>>> import numpy as np
>>> from numpy import linalg as LA
>>> np.set_printoptions(precision=3, suppress=True, linewidth=200)
>>> J = np.load("mat.npy")
>>> J
array([[-0.22, -0.12, -0.1 ,  0.11, -0.03, -0.11, -0.01,  0.15],
       [ 1.1 ,  0.6 ,  0.5 , -0.55,  0.15,  0.55,  0.05, -0.75],
       [-0.66, -0.36, -0.3 ,  0.33, -0.09, -0.33, -0.03,  0.45],
       [ 0.88,  0.48,  0.4 , -0.44,  0.12,  0.44,  0.04, -0.6 ],
       [ 0.22,  0.12,  0.1 , -0.11,  0.03,  0.11,  0.01, -0.15],
       [-2.2 , -1.2 , -1.  ,  1.1 , -0.3 , -1.1 , -0.1 ,  1.5 ],
       [ 2.42,  1.32,  1.1 , -1.21,  0.33,  1.21,  0.11, -1.65],
       [-1.1 , -0.6 , -0.5 ,  0.55, -0.15, -0.55, -0.05,  0.75],
       [ 1.1 ,  0.6 ,  0.5 , -0.55,  0.15,  0.55,  0.05, -0.75],
       [-0.44, -0.24, -0.2 ,  0.22, -0.06, -0.22, -0.02,  0.3 ],
       [ 0.88,  0.48,  0.4 , -0.44,  0.12,  0.44,  0.04, -0.6 ],
       [-3.52, -1.92, -1.6 ,  1.76, -0.48, -1.76, -0.16,  2.4 ]])
>>> round(float(LA.norm(J, 1)), 3), round(float(LA.norm(J, np.inf)), 3)
(14.74, 13.6)
>>> round(float(LA.norm(J[4], 1)), 3), round(LA.norm(J[4], np.inf), 3)
(0.85, np.float64(0.22))
>>> round(float(LA.norm(J[4] - J[8])), 3)
1.389
>>> LA.norm(J, axis=0)
array([5.384, 2.937, 2.447, 2.692, 0.734, 2.692, 0.245, 3.671])
>>> round(J[4] @ J[8], 3)
np.float64(0.602)
>>> rk = LA.matrix_rank(J)
>>> rk
np.int64(1)
>>> null = LA.svd(J)[2][rk:].T
>>> null.shape
(8, 7)
>>> [int(LA.matrix_rank(J[:, :j + 1])) for j in range(8)]
[1, 1, 1, 1, 1, 1, 1, 1]
>>> LA.matrix_rank(J.T @ J), LA.matrix_rank(J @ J.T)
(np.int64(1), np.int64(1))
>>> np.allclose(J @ null, 0)
True
>>> gram = J.T @ J
>>> (J @ J.T).shape
(12, 12)
>>> np.round(LA.svd(J, compute_uv=False) ** 2, 3) + 0
array([72.179,  0.   ,  0.   ,  0.   ,  0.   ,  0.   ,  0.   ,  0.   ])
>>> np.diag(gram)
array([28.992,  8.626,  5.99 ,  7.248,  0.539,  7.248,  0.06 , 13.477])
>>> round(np.trace(gram), 3), round((J ** 2).sum(), 3)
(np.float64(72.18), np.float64(72.18))
>>> vec = np.array([3, 1, -1, 2, -2, 3, -1, 3])
>>> a = np.maximum(J @ vec, 0)
>>> J.T @ a
array([12.118,  6.61 ,  5.508, -6.059,  1.652,  6.059,  0.551, -8.262])
>>> np.maximum(J @ (3 * vec), 0)
array([0.  , 4.05, 0.  , 3.24, 0.81, 0.  , 8.91, 0.  , 4.05, 0.  , 3.24, 0.  ])
>>> Uu, sv, vt = LA.svd(J)
>>> evecs = vt[:(sv > 1e-8).sum()]
>>> rng = np.random.default_rng(233)
>>> vec = J[2] + -1 * J[6] + rng.integers(2) * np.eye(8)[7]
>>> vec
array([-3.08, -1.68, -1.4 ,  1.54, -0.42, -1.54, -0.14,  2.1 ])
>>> np.allclose(evecs.T @ evecs @ vec, vec)
True
>>> LA.matrix_rank(np.vstack([J, vec]))
np.int64(1)
>>> arr = np.loadtxt("out6.csv", delimiter=",")
>>> arr
array([[ 0.386, -0.13 , -0.267,  0.816],
       [-0.09 , -0.08 ,  0.068, -0.096],
       [-1.947,  0.078,  1.834, -3.72 ],
       [-0.065,  0.196,  0.004, -0.156],
       [ 0.58 , -0.235, -0.61 ,  1.246],
       [ 0.79 , -0.052, -0.662,  1.625],
       [ 0.49 ,  0.171, -0.383,  0.978],
       [-0.063,  0.119,  0.061, -0.129],
       [-1.32 , -0.015,  1.294, -2.935],
       [ 0.296,  0.057, -0.239,  0.427]])
>>> cen = arr - arr.mean(axis=0)
>>> Uu, sv, vt = LA.svd(cen, full_matrices=False)
>>> sv
array([6.401, 0.403, 0.218, 0.121])
>>> np.round(sv ** 2 / (sv ** 2).sum(), 3) + 0
array([0.995, 0.004, 0.001, 0.   ])
>>> np.abs(vt[0]).argmax()
np.int64(3)
>>> np.round(cen.mean(axis=0), 3) + 0
array([0., 0., 0., 0.])
>>> np.searchsorted(np.cumsum(sv ** 2) / (sv ** 2).sum(), 0.9) + 1
np.int64(1)
>>> (np.sign(Uu[:, 0]) == np.sign(Uu[0, 0])).astype(int)
array([1, 1, 0, 1, 1, 1, 1, 1, 0, 1])
>>> M = np.load("a.npy")
>>> M
array([[-2.,  1.,  1.,  1.,  1.],
       [ 1., -2.,  1.,  1.,  1.],
       [ 1.,  1., -2.,  1.,  1.],
       [ 1.,  1.,  1., -2.,  1.],
       [ 1.,  1.,  1.,  1., -2.]])
>>> # symmetric
>>> lab = arr[:, 3] > np.median(arr[:, 3])
>>> f = arr[lab].mean(axis=0) - arr[~lab].mean(axis=0)
>>> np.argsort(-np.abs(f).round(6), kind="stable")
array([3, 0, 2, 1])
>>> ((arr - arr.mean(axis=0)) @ f > 0).astype(int)
array([1, 1, 0, 1, 1, 1, 1, 1, 0, 1])
>>> f
array([ 1.205, -0.097, -1.084,  2.426])
>>> (((arr - arr.mean(axis=0)) @ f > 0) == lab).mean()
np.float64(0.7)
>>> np.einsum("ii->", M)
np.float64(-10.0)
>>> round(float(LA.det(2 * M)), 3), round(LA.det(M), 3)
(5184.0, np.float64(162.0))
>>> K = np.load("test2.npy")
>>> K
array([[ 0.869,  0.997, -0.979],
       [ 0.207,  0.47 , -0.345],
       [ 0.782,  0.988, -0.947],
       [ 0.07 ,  0.168, -0.119],
       [ 0.604,  0.935, -0.834],
       [ 0.604,  0.935, -0.834],
       [-0.912, -0.999,  0.99 ],
       [-0.336, -0.691,  0.537],
       [-0.273, -0.592,  0.446],
       [-0.139, -0.327,  0.235],
       [ 0.07 ,  0.168, -0.119],
       [-0.07 , -0.168,  0.119],
       [ 0.273,  0.592, -0.446],
       [ 0.397,  0.77 , -0.617],
       [ 0.753,  0.983, -0.933],
       [-0.336, -0.691,  0.537],
       [-0.336, -0.691,  0.537],
       [ 0.508,  0.876, -0.744],
       [ 0.558,  0.91 , -0.793],
       [ 0.273,  0.592, -0.446],
       [-0.07 , -0.168,  0.119],
       [-0.831, -0.994,  0.967],
       [ 0.647,  0.954, -0.867],
       [-0.207, -0.47 ,  0.345],
       [ 0.647,  0.954, -0.867],
       [-0.139, -0.327,  0.235],
       [-0.139, -0.327,  0.235],
       [ 0.139,  0.327, -0.235],
       [ 0.   ,  0.   ,  0.   ],
       [-0.647, -0.954,  0.867],
       [ 0.336,  0.691, -0.537],
       [-0.454, -0.831,  0.686],
       [-0.753, -0.983,  0.933],
       [-0.139, -0.327,  0.235],
       [ 0.454,  0.831, -0.686],
       [ 0.604,  0.935, -0.834],
       [ 0.139,  0.327, -0.235],
       [ 0.831,  0.994, -0.967]])
>>> # row 5 repeats row 4
>>> lab = K[:, 2] > np.median(K[:, 2])
>>> f = K[lab].mean(axis=0) - K[~lab].mean(axis=0)
>>> f
array([-0.803, -1.277,  1.102])
>>> (((K - K.mean(axis=0)) @ f > 0) == lab).mean()
np.float64(1.0)
>>> Uu, sv, vt = LA.svd(K)
>>> np.argmax(sv[:-1] / (sv[1:] + 1e-6)) + 1
np.int64(1)
>>> M2 = Uu[:, :1] @ np.diag(sv[:1]) @ vt[:1]
>>> LA.matrix_rank(M2)
np.int64(1)
>>> round(float(LA.norm(K - M2, 2)), 3), round(sv[1], 3)
(0.538, np.float64(0.538))
>>> np.round(LA.norm(K - M2) / LA.norm(K), 3)
np.float64(0.081)
>>> round(float(np.abs(K - M2).max()), 3)
0.166
>>> round(float(LA.norm(K, 2) / LA.norm(K)), 3)
0.997
>>> np.argsort(-LA.norm(K, axis=0).round(6), kind="stable")[:3]
array([1, 2, 0])
>>> np.sort(np.abs(np.fft.fft(M[0]))), np.sort(LA.svd(M, compute_uv=False))
(array([2., 3., 3., 3., 3.]), array([2., 3., 3., 3., 3.]))
>>> M @ np.ones(5)
array([2., 2., 2., 2., 2.])
>>> np.allclose(M @ M.T, M.T @ M)
True
>>> M @ (-1.0) ** np.arange(5)
array([-2.,  4., -2.,  4., -2.])
>>> (M @ M)[0]
array([ 8., -1., -1., -1., -1.])
>>> feats = np.loadtxt("m.csv", delimiter=",")
>>> feats
array([[0.105, 0.158, 0.   , 0.158, 0.158, 0.105, 0.158, 0.053, 0.105],
       [0.059, 0.235, 0.176, 0.   , 0.176, 0.059, 0.176, 0.118, 0.   ],
       [0.105, 0.158, 0.053, 0.105, 0.105, 0.158, 0.053, 0.105, 0.158],
       [0.048, 0.095, 0.143, 0.048, 0.143, 0.143, 0.143, 0.095, 0.143],
       [0.105, 0.158, 0.158, 0.158, 0.158, 0.105, 0.053, 0.053, 0.053],
       [0.15 , 0.05 , 0.   , 0.1  , 0.1  , 0.2  , 0.1  , 0.15 , 0.15 ],
       [0.077, 0.   , 0.154, 0.   , 0.231, 0.231, 0.077, 0.077, 0.154],
       [0.   , 0.158, 0.158, 0.105, 0.105, 0.105, 0.105, 0.158, 0.105],
       [0.095, 0.095, 0.143, 0.048, 0.143, 0.143, 0.048, 0.143, 0.143]])
>>> vec = np.array([1, -1, 5, 4, -3, -5, 5, -1, 2])
>>> y = feats @ vec
>>> b, lr = np.zeros(9), 1 / LA.norm(feats, 2) ** 2
>>> for i in range(60):
...     b -= lr * feats.T @ (feats @ b - y)
...     if i % 10 == 0: print(i, round(LA.norm(feats @ b - y), 3))
... 
0 1.134
10 0.692
20 0.549
30 0.491
40 0.455
50 0.427
>>> b
array([-1.367,  1.91 ,  1.662,  2.264, -0.4  , -1.682,  1.657,  0.105, -0.479])
